$ ipython --no-banner

In [1]: import numpy as np

In [2]: np.set_printoptions(suppress=True, linewidth=200)

In [3]: cent = np.array([[0, 1, 2, 2], [0, 2, 1, 1], [1, 2, 0, 1]])

In [4]: K = np.repeat(cent, 15 // 3, axis=0)

In [5]: rng = np.random.default_rng(467)

In [6]: K = K + 0.05 * rng.normal(size=K.shape)

In [7]: print(K.round(2))
[[ 0.01  1.07  2.01  2.  ]
 [ 0.08  0.97  2.02  1.98]
 [ 0.05  1.05  1.91  1.96]
 [ 0.07  1.02  1.98  1.91]
 [ 0.03  0.98  2.07  1.98]
 [ 0.05  2.02  1.06  0.95]
 [ 0.01  2.05  1.01  0.99]
 [ 0.02  1.95  1.02  1.03]
 [ 0.06  1.95  0.96  1.06]
 [-0.03  2.04  1.04  0.91]
 [ 1.06  1.88  0.06  1.06]
 [ 0.95  1.98  0.09  1.03]
 [ 0.95  2.03  0.08  1.  ]
 [ 1.05  2.04  0.03  1.  ]
 [ 0.93  1.98  0.03  1.03]]

In [8]: idx = K[:, 3] > np.median(K[:, 3])

In [9]: u = K[idx].mean(axis=0) - K[~idx].mean(axis=0)

In [10]: print(((K - K.mean(axis=0)) @ u > 0).astype(int))
[1 1 1 1 1 0 0 0 0 0 0 0 0 0 0]

In [11]: print(u.round(2))
[-0.3  -0.74  1.03  0.71]

In [12]: print(idx.astype(int))
[1 1 1 1 1 0 0 0 1 0 1 0 0 0 0]

In [13]: arr = np.load("block11.npy")

In [14]: print(arr)
[[-2.  3.  0.  0.  0.  0.  0.]
 [ 3. -3.  3.  0.  0.  0.  0.]
 [ 0.  3.  2.  3.  0.  0.  0.]
 [ 0.  0.  3. -3.  3.  0.  0.]
 [ 0.  0.  0.  3. -3.  3.  0.]
 [ 0.  0.  0.  0.  3. -2.  3.]
 [ 0.  0.  0.  0.  0.  3. -1.]]

In [15]: # symmetric, so the eigenvalues are real

In [16]: vec = np.array([-2, 0, -2, -1, -1, -2, 0])

In [17]: target = arr @ vec

In [18]: print(target)
[  4. -12.  -7.  -6.  -6.   1.  -6.]

In [19]: print(np.round(np.linalg.solve(arr, arr[:, 1]), 2) + 0)
[0. 1. 0. 0. 0. 0. 0.]

In [20]: print(np.round(np.linalg.solve(arr, target + arr[:, 5]), 2) + 0)
[-2.  0. -2. -1. -1. -1.  0.]

In [21]: idx = rng.permutation(7)

In [22]: print(idx)
[1 6 2 5 0 3 4]

In [23]: M2 = arr[idx][:, idx]

In [24]: print(np.diag(M2))
[-3. -1.  2. -2. -2. -3. -3.]

In [25]: print(np.trace(M2))
-12.0

In [26]: w, evecs = np.linalg.eigh(arr)

In [27]: vec = np.array([-2, 2, 1, 1, -2, 2, 0])

In [28]: print((np.sign(evecs[:, -1].round(6)) == np.sign(evecs[0, -1].round(6))).astype(int))
[1 1 1 1 1 1 1]

In [29]: w, evecs = np.linalg.eigvalsh(arr)
---------------------------------------------------------------------------
ValueError                                Traceback (most recent call last)
Cell In[29], line 1
----> 1 w, evecs = np.linalg.eigvalsh(arr)

ValueError: too many values to unpack (expected 2)

In [30]: w, evecs = np.linalg.eigh(arr)

In [31]: print(np.abs(evecs[:, -1]).round(6).argmax())
2

In [32]: print(np.round(np.abs(evecs[:, -1]), 2))
[0.16 0.37 0.8  0.38 0.19 0.11 0.06]

In [33]: print((w > 1e-8).sum(), (w < -1e-8).sum())
3 4

In [34]: print(np.round(evecs.T @ arr @ evecs, 2) + 0)
[[-7.71  0.    0.    0.    0.    0.    0.  ]
 [ 0.   -6.25  0.    0.    0.    0.    0.  ]
 [ 0.    0.   -4.31  0.    0.    0.    0.  ]
 [ 0.    0.    0.   -1.22  0.    0.    0.  ]
 [ 0.    0.    0.    0.    0.16  0.    0.  ]
 [ 0.    0.    0.    0.    0.    2.51  0.  ]
 [ 0.    0.    0.    0.    0.    0.    4.81]]

In [35]: print(np.round(np.linalg.svd(arr, compute_uv=False), 2))
[7.71 6.25 4.81 4.31 2.51 1.22 0.16]

In [36]: print(w.sum(), np.trace(arr))
-12.0 -12.0

In [37]: print(w.round(2))
[-7.71 -6.25 -4.31 -1.22  0.16  2.51  4.81]

In [38]: J = np.load("dump.npy")

In [39]: print(J)
[[-2.87  1.26 -0.41 -0.79 -0.38  0.19]
 [ 0.62 -0.19  1.11  2.53 -0.77 -2.83]
 [ 1.33 -1.16 -0.6  -0.14 -0.95  0.5 ]
 [ 0.83 -1.24 -2.79 -0.78 -1.05  1.56]
 [-1.93  1.22 -1.13  0.97  0.9  -2.04]
 [ 1.93 -0.61 -0.48 -0.09  0.54  0.08]
 [ 0.36 -0.2  -1.11 -0.91 -1.77 -0.28]
 [ 1.87 -2.36 -2.46  1.04  0.2  -1.55]
 [-2.54  1.18 -4.06 -0.13 -0.05 -0.04]
 [-3.16  4.92  0.65 -4.45 -0.87  0.71]
 [-2.74  1.8   1.91  1.55  0.7  -1.23]
 [-0.08 -0.12 -2.3   0.32 -0.85 -2.36]
 [ 4.07 -3.94 -0.42  2.87 -0.93 -2.05]
 [-0.27 -0.68 -1.34  4.39 -0.98 -5.08]
 [ 0.31  0.08  0.92 -0.66  0.99  3.41]
 [-0.13  1.63  3.35  0.62  1.81  1.66]
 [-1.46  0.36 -2.04  0.28  0.79 -0.73]
 [ 2.51 -0.43 -0.06  0.25  0.01  0.59]
 [ 2.07  0.16  2.01 -2.08 -0.26 -0.37]
 [-1.57  3.53  2.74 -0.81  0.46 -0.12]
 [ 2.64 -2.16 -1.78  1.24 -0.61 -3.77]
 [ 1.64 -2.02 -0.84  6.56 -0.32 -3.78]
 [ 2.77 -2.53 -0.84  0.96 -0.76 -2.27]
 [ 0.65 -0.53 -0.87  0.58  1.69  1.85]
 [ 3.95 -4.15 -1.03  0.56 -0.31  1.56]
 [ 2.45 -2.02 -3.04  2.56 -1.33 -2.23]
 [-2.01  2.45 -0.04 -0.9   0.17 -0.25]
 [ 0.92  0.86  2.48 -0.09  0.59  1.27]
 [ 4.57 -3.94 -1.16  0.85  0.63  0.73]
 [-2.1   1.97  0.98  1.16  0.33 -2.02]
 [-3.42  4.08  2.62 -1.27  1.04  2.46]
 [-1.15  1.18 -1.35  0.37 -1.19 -0.38]
 [-0.91  0.23 -0.08 -0.73 -0.49  0.18]
 [ 3.55 -2.24  3.65 -0.42  1.02  3.  ]
 [ 2.68 -1.97  2.19 -0.19  1.41  2.79]]

In [40]: Xc = (J - J.mean(axis=0)) / J.std(axis=0)

In [41]: print(np.round(Xc.std(axis=0), 2))
[1. 1. 1. 1. 1. 1.]

In [42]: print(np.argwhere(np.abs(Xc) > 2))
[[ 8  2]
 [ 9  1]
 [ 9  3]
 [13  3]
 [13  5]
 [15  4]
 [21  3]
 [33  2]]

In [43]: c = np.linalg.lstsq(np.delete(Xc, 0, axis=1), Xc[:, 0])[0]

In [44]: print(np.abs(c).argmax())
0

In [45]: Xc = J - J.mean(axis=0)

In [46]: Uu, sig, VT = np.linalg.svd(Xc, full_matrices=False)

In [47]: print((np.sign(Uu[:, 0]) == np.sign(Uu[0, 0])).astype(int))
[1 0 0 0 1 0 1 0 1 1 1 0 0 0 1 1 1 0 1 1 0 0 0 1 0 0 1 1 0 1 1 1 1 0 0]

In [48]: print(np.abs(VT[0]).argmax())
1

In [49]: print(np.round(VT[0] * np.sign(VT[0, np.abs(VT[0]).argmax()]), 2))
[-0.57  0.62  0.27 -0.38  0.09  0.27]

In [50]: print(sig.round(2))
[19.38 14.63  9.97  6.3   3.38  2.56]

In [51]: print(np.round(Xc.mean(axis=0), 2) + 0)
[0. 0. 0. 0. 0. 0.]

In [52]: print(np.abs(Uu[:, 0]).argmax())
9

In [53]: W0 = np.load("m.npy")

In [54]: print(W0)
[[ 4  5  6  7  8  9 10 11]
 [12 13 14 15 16 17 18 19]
 [20 21 22 23 24 25 26 27]
 [28 29 30 31 32 33 34 35]]

In [55]: Xc = K - K.mean(axis=1)
---------------------------------------------------------------------------
ValueError                                Traceback (most recent call last)
Cell In[55], line 1
----> 1 Xc = K - K.mean(axis=1)

ValueError: operands could not be broadcast together with shapes (15,4) (15,) 

In [56]: Xc = K - K.mean(axis=0)

In [57]: Uu, sig, VT = np.linalg.svd(Xc, full_matrices=False)

In [58]: print(np.round(VT[0] * np.sign(VT[0, np.abs(VT[0]).argmax()]), 2))
[-0.34 -0.4   0.76  0.39]

In [59]: print(sig.round(2))
[4.05 1.55 0.13 0.1 ]

In [60]: print(np.round(Xc.mean(axis=0), 2) + 0)
[0. 0. 0. 0.]

In [61]: print(np.linalg.matrix_rank(Xc))
4

In [62]: u = np.array([0, 0])

In [63]: print(np.polyval(u, W0[3]))
[0 0 0 0 0 0 0 0]

In [64]: print(np.correlate(W0[3], W0[1], "full"))
[ 532 1055 1568 2070 2560 3037 3500 3948 3388 2845 2320 1814 1328  863  420]

In [65]: u, g = W0[3], W0[1]

In [66]: print(u @ g)
3948

In [67]: p = (u @ g) / (u @ u) * u

In [68]: print(p.round(2))
[13.85 14.35 14.84 15.34 15.83 16.33 16.82 17.32]

In [69]: Uu, sig, VT = np.linalg.svd(W0)

In [70]: evecs = VT[:(sig > 1e-8).sum()]

In [71]: vec = W0[3] + 4 * W0[1] + rng.integers(2) * np.eye(8)[0]

In [72]: print(vec)
[ 77.  81.  86.  91.  96. 101. 106. 111.]

In [73]: print(np.round(evecs.T @ evecs, 2) + 0)
[[ 0.42  0.33  0.25  0.17  0.08  0.   -0.08 -0.17]
 [ 0.33  0.27  0.21  0.15  0.1   0.04 -0.02 -0.08]
 [ 0.25  0.21  0.18  0.14  0.11  0.07  0.04  0.  ]
 [ 0.17  0.15  0.14  0.13  0.12  0.11  0.1   0.08]
 [ 0.08  0.1   0.11  0.12  0.13  0.14  0.15  0.17]
 [ 0.    0.04  0.07  0.11  0.14  0.18  0.21  0.25]
 [-0.08 -0.02  0.04  0.1   0.15  0.21  0.27  0.33]
 [-0.17 -0.08  0.    0.08  0.17  0.25  0.33  0.42]]

In [74]: print(np.linalg.matrix_rank(np.vstack([W0, vec])))
3

In [75]: print(np.allclose(evecs.T @ evecs @ vec, vec))
False

In [76]: print(round(np.linalg.norm(vec - evecs.T @ evecs @ vec), 2))
0.76

In [77]: m1 = np.load("w.npy")

In [78]: print(m1)
[[ 1.5  0.7 -3.6]
 [ 0.   0.1  0.1]
 [-4.  -0.6 -0.2]
 [ 0.5 -1.7 -0.3]]

In [79]: t3 = np.stack([m1, -2 * m1, m1[::-1]])

In [80]: print((t3 @ m1.T).shape)
(3, 4, 4)

In [81]: print(np.einsum("bij,cij->bc", t3, t3))
[[ 35.35 -70.7    1.12]
 [-70.7  141.4   -2.24]
 [  1.12  -2.24  35.35]]

In [82]: print(np.linalg.matrix_rank(t3.reshape(3, -1)))
2

In [83]: print(np.round(np.linalg.norm(t3, axis=(1, 2)), 2))
[ 5.95 11.89  5.95]

In [84]: print(np.round(t3.sum(axis=0), 2))
[[-1.  -2.4  3.3]
 [-4.  -0.7 -0.3]
 [ 4.   0.7  0.3]
 [ 1.   2.4 -3.3]]

In [85]: print(np.linalg.matrix_rank(t3))
[3 3 3]

In [86]: print(round(float(np.linalg.norm(m1[1] - m1[2])), 2))
4.07

In [87]: print(np.linalg.norm(m1, axis=1).argmax())
2

In [88]: print(np.round(np.linalg.norm(m1, axis=1), 2))
[3.96 0.14 4.05 1.8 ]

In [89]: print(m1[1] @ m1[2])
-0.08

In [90]: print(round(float(np.linalg.norm(m1, 2)), 2))
4.67

In [91]: M2 = np.c_[m1[:, :2] @ np.array([[1, 0], [0, 0]]), np.array([2, 1, -1, 1])]

In [92]: print(M2)
[[ 1.5  0.   2. ]
 [ 0.   0.   1. ]
 [-4.   0.  -1. ]
 [ 0.5  0.   1. ]]

In [93]: print(np.round(np.linalg.lstsq(m1, M2[:, 0])[0], 2) + 0)
[1. 0. 0.]

In [94]: t3 = np.stack([M2, -3 * M2, M2[::-1]])

In [95]: print(t3.shape)
(3, 4, 3)

In [96]: print((t3 @ M2.T).shape)
(3, 4, 4)

In [97]: print(np.linalg.matrix_rank(t3.reshape(3, -1)))
2

In [98]: mat = np.loadtxt("out16.csv", delimiter=",")

In [99]: print(mat.round(2))
[[-0.16  0.52 -0.15 -0.34 -0.04  0.75]
 [-0.33 -0.48  0.61  0.18  0.2   0.47]
 [-0.38 -0.42 -0.24 -0.21 -0.76  0.03]
 [ 0.22 -0.08  0.45 -0.84  0.01 -0.19]
 [ 0.11  0.47  0.58  0.3  -0.58 -0.08]
 [ 0.81 -0.32 -0.09  0.09 -0.21  0.41]]

In [100]: # orthonormal columns

In [101]: W1 = np.array([[4, 5], [1, 3], [4, 3], [4, 3], [2, 5], [4, 0]])

In [102]: c = np.array([-2, -2])

In [103]: hid = np.maximum(mat @ W1 + c, 0)

In [104]: print(np.linalg.matrix_rank(hid))
2

In [105]: print((hid > 0).astype(int))
[[0 0]
 [1 0]
 [0 0]
 [0 0]
 [1 0]
 [1 1]]

In [106]: cent = np.array([[3, 0, 3], [0, 3, 2]])

In [107]: print((hid @ cent).round(6).argmax(axis=1))
[0 0 0 0 0 2]
